% ipython --no-banner

In [1]: import numpy as np

In [2]: np.set_printoptions(precision=2, suppress=True, linewidth=100)

In [3]: E = np.loadtxt("sample17.csv", delimiter=",")

In [4]: print(E.round(2) + 0)
[[-0.62  0.25 -0.22 -0.33 -0.58 -0.25]
 [ 0.06 -0.82  0.2  -0.48 -0.21 -0.04]
 [ 0.45  0.21 -0.56 -0.62  0.2  -0.09]
 [ 0.17  0.35  0.69 -0.28  0.1  -0.53]
 [ 0.34 -0.2  -0.29  0.45 -0.3  -0.69]
 [ 0.51  0.23  0.18  0.   -0.69  0.42]]

In [5]: G = E.T @ E

In [6]: print(np.diag(G))
[1. 1. 1. 1. 1. 1.]

In [7]: print(np.allclose(G, G.T))
True

In [8]: q, r_ = np.linalg.qr(E)

In [9]: print(np.abs(np.diag(r_)))
[1. 1. 1. 1. 1. 1.]

In [10]: print(q.round(2) + 0)
[[-0.62  0.25 -0.22 -0.33 -0.58 -0.25]
 [ 0.06 -0.82  0.2  -0.48 -0.21 -0.04]
 [ 0.45  0.21 -0.56 -0.62  0.2  -0.09]
 [ 0.17  0.35  0.69 -0.28  0.1  -0.53]
 [ 0.34 -0.2  -0.29  0.45 -0.3  -0.69]
 [ 0.51  0.23  0.18  0.   -0.69  0.42]]

In [11]: print(r_.round(2) + 0)
[[1. 0. 0. 0. 0. 0.]
 [0. 1. 0. 0. 0. 0.]
 [0. 0. 1. 0. 0. 0.]
 [0. 0. 0. 1. 0. 0.]
 [0. 0. 0. 0. 1. 0.]
 [0. 0. 0. 0. 0. 1.]]

In [12]: print(abs(r_[0, 0]), np.round(np.linalg.norm(E[:, 0]), 2))
1.0 1.0

In [13]: print(q.shape, r_.shape)
(6, 6) (6, 6)

In [14]: print(np.round(q.T @ q, 2) + 0)
[[1. 0. 0. 0. 0. 0.]
 [0. 1. 0. 0. 0. 0.]
 [0. 0. 1. 0. 0. 0.]
 [0. 0. 0. 1. 0. 0.]
 [0. 0. 0. 0. 1. 0.]
 [0. 0. 0. 0. 0. 1.]]

In [15]: print(np.allclose(r_.T @ r_, E.T @ E))
True

In [16]: print(np.round(q @ r_, 2) + 0)
[[-0.62  0.25 -0.22 -0.33 -0.58 -0.25]
 [ 0.06 -0.82  0.2  -0.48 -0.21 -0.04]
 [ 0.45  0.21 -0.56 -0.62  0.2  -0.09]
 [ 0.17  0.35  0.69 -0.28  0.1  -0.53]
 [ 0.34 -0.2  -0.29  0.45 -0.3  -0.69]
 [ 0.51  0.23  0.18  0.   -0.69  0.42]]
